% python3 -q
>>> import numpy as np
>>> from numpy import linalg as LA
>>> np.set_printoptions(precision=2, suppress=True, linewidth=160)
>>> def tidy(a):
...     return np.round(a, 2) + 0
... 
>>> W0 = np.loadtxt("out12.csv", delimiter=",")
>>> tidy(W0)
array([[-0.04,  0.33,  0.32, -0.06,  0.07, -0.29,  0.25,  0.47,  0.64, -0.01],
       [-0.07, -0.11, -0.13,  0.34, -0.22,  0.69, -0.05,  0.01,  0.5 , -0.27],
       [-0.55,  0.37, -0.28, -0.24,  0.32,  0.11, -0.53,  0.14,  0.02,  0.01],
       [-0.07,  0.09,  0.13, -0.04,  0.34, -0.2 ,  0.08, -0.67,  0.21, -0.56],
       [-0.22,  0.21, -0.36, -0.17,  0.05,  0.2 ,  0.74,  0.16, -0.28, -0.24],
       [ 0.33,  0.11, -0.74,  0.26,  0.19, -0.27,  0.04, -0.11,  0.29,  0.24],
       [ 0.22, -0.27, -0.16, -0.84, -0.09,  0.15,  0.01, -0.11,  0.3 ,  0.08],
       [-0.59, -0.44,  0.06,  0.1 ,  0.15, -0.04,  0.28, -0.23,  0.2 ,  0.5 ],
       [ 0.3 , -0.27,  0.15,  0.04,  0.81,  0.3 ,  0.03,  0.26, -0.07,  0.01],
       [ 0.18,  0.59,  0.25, -0.03,  0.04,  0.4 ,  0.13, -0.38, -0.01,  0.48]])
>>> rng = np.random.default_rng(61090)
>>> lab = rng.permutation(10)
>>> lab
array([6, 7, 1, 9, 8, 5, 3, 4, 2, 0])
>>> Y = W0[lab][:, lab]
>>> np.allclose(Y, W0)
False
>>> x = np.array([1, 1, -1, -1, 1, 0, 1, 1, 1, -1])
>>> [p for p in range(1, 25) if np.allclose(LA.matrix_power(W0, p), np.eye(10))]
[]
>>> tidy(W0.T @ (W0 @ x))
array([ 1.,  1., -1., -1.,  1.,  0.,  1.,  1.,  1., -1.])
>>> 10 - LA.matrix_rank(W0 - np.eye(10), tol=1e-8)
np.int64(1)
>>> tidy(np.sort(np.abs(np.degrees(np.angle(LA.eigvals(W0))))))
array([  0.  ,  49.72,  49.72,  81.48,  81.48, 111.17, 111.17, 132.61, 132.61, 180.  ])
>>> tidy(LA.norm(x)), tidy(LA.norm(W0 @ x))
(np.float64(3.0), np.float64(3.0))
>>> tidy(np.abs(LA.eigvals(W0)))
array([1., 1., 1., 1., 1., 1., 1., 1., 1., 1.])
>>> u, g = W0[3], W0[9]
>>> u @ u
np.float64(1.0)
>>> p = (u @ g) / (u @ u) * u
>>> tidy(p)
array([0., 0., 0., 0., 0., 0., 0., 0., 0., 0.])
>>> tidy(LA.svd(W0, compute_uv=False))
array([1., 1., 1., 1., 1., 1., 1., 1., 1., 1.])
>>> tidy((W0 + W0.T) / 2)
array([[-0.04,  0.13, -0.11, -0.07, -0.08,  0.02,  0.23, -0.06,  0.47,  0.09],
       [ 0.13, -0.11,  0.12,  0.22,  0.  ,  0.4 , -0.16, -0.21,  0.12,  0.16],
       [-0.11,  0.12, -0.28, -0.06, -0.02, -0.31, -0.34,  0.1 ,  0.08,  0.13],
       [-0.07,  0.22, -0.06, -0.04,  0.09,  0.03, -0.38, -0.28,  0.13, -0.3 ],
       [-0.08,  0.  , -0.02,  0.09,  0.05,  0.19,  0.32,  0.15,  0.26, -0.1 ],
       [ 0.02,  0.4 , -0.31,  0.03,  0.19, -0.27,  0.1 , -0.08,  0.3 ,  0.32],
       [ 0.23, -0.16, -0.34, -0.38,  0.32,  0.1 ,  0.01,  0.09,  0.17,  0.1 ],
       [-0.06, -0.21,  0.1 , -0.28,  0.15, -0.08,  0.09, -0.23,  0.23,  0.06],
       [ 0.47,  0.12,  0.08,  0.13,  0.26,  0.3 ,  0.17,  0.23, -0.07,  0.  ],
       [ 0.09,  0.16,  0.13, -0.3 , -0.1 ,  0.32,  0.1 ,  0.06,  0.  ,  0.48]])
>>> tidy(np.sort(np.abs(LA.eigvals(W0))))
array([1., 1., 1., 1., 1., 1., 1., 1., 1., 1.])
>>> assert W0 == W0.T
Traceback (most recent call last):
  File "<python-input-25>", line 1, in <module>
    assert W0 == W0.T
           ^^^^^^^^^^
ValueError: The truth value of an array with more than one element is ambiguous. Use a.any() or a.all()
>>> tidy(W0 @ W0)
array([[-0.35, -0.4 ,  0.11, -0.18,  0.52,  0.59, -0.01,  0.15,  0.15,  0.12],
       [ 0.41, -0.29, -0.35,  0.28,  0.61, -0.33, -0.06, -0.16,  0.18, -0.07],
       [-0.06, -0.18, -0.28,  0.68, -0.17,  0.39,  0.26, -0.07, -0.42,  0.02],
       [ 0.16, -0.06, -0.21, -0.21,  0.02,  0.11, -0.1 ,  0.5 , -0.28, -0.73],
       [ 0.2 , -0.55, -0.39, -0.39, -0.47,  0.08,  0.17, -0.15,  0.24,  0.09],
       [ 0.44, -0.04,  0.55,  0.04,  0.04,  0.15,  0.63, -0.06,  0.14, -0.23],
       [ 0.4 , -0.02,  0.02,  0.01, -0.01, -0.03,  0.01,  0.68, -0.15,  0.59],
       [ 0.32,  0.17, -0.06, -0.43,  0.23,  0.21, -0.03, -0.43, -0.6 ,  0.17],
       [-0.32,  0.29, -0.42, -0.21,  0.22, -0.21,  0.7 ,  0.14,  0.  ,  0.06],
       [ 0.28,  0.55, -0.33,  0.07, -0.02,  0.52, -0.11,  0.  ,  0.47,  0.  ]])
>>> np.allclose(W0, W0.T)
False
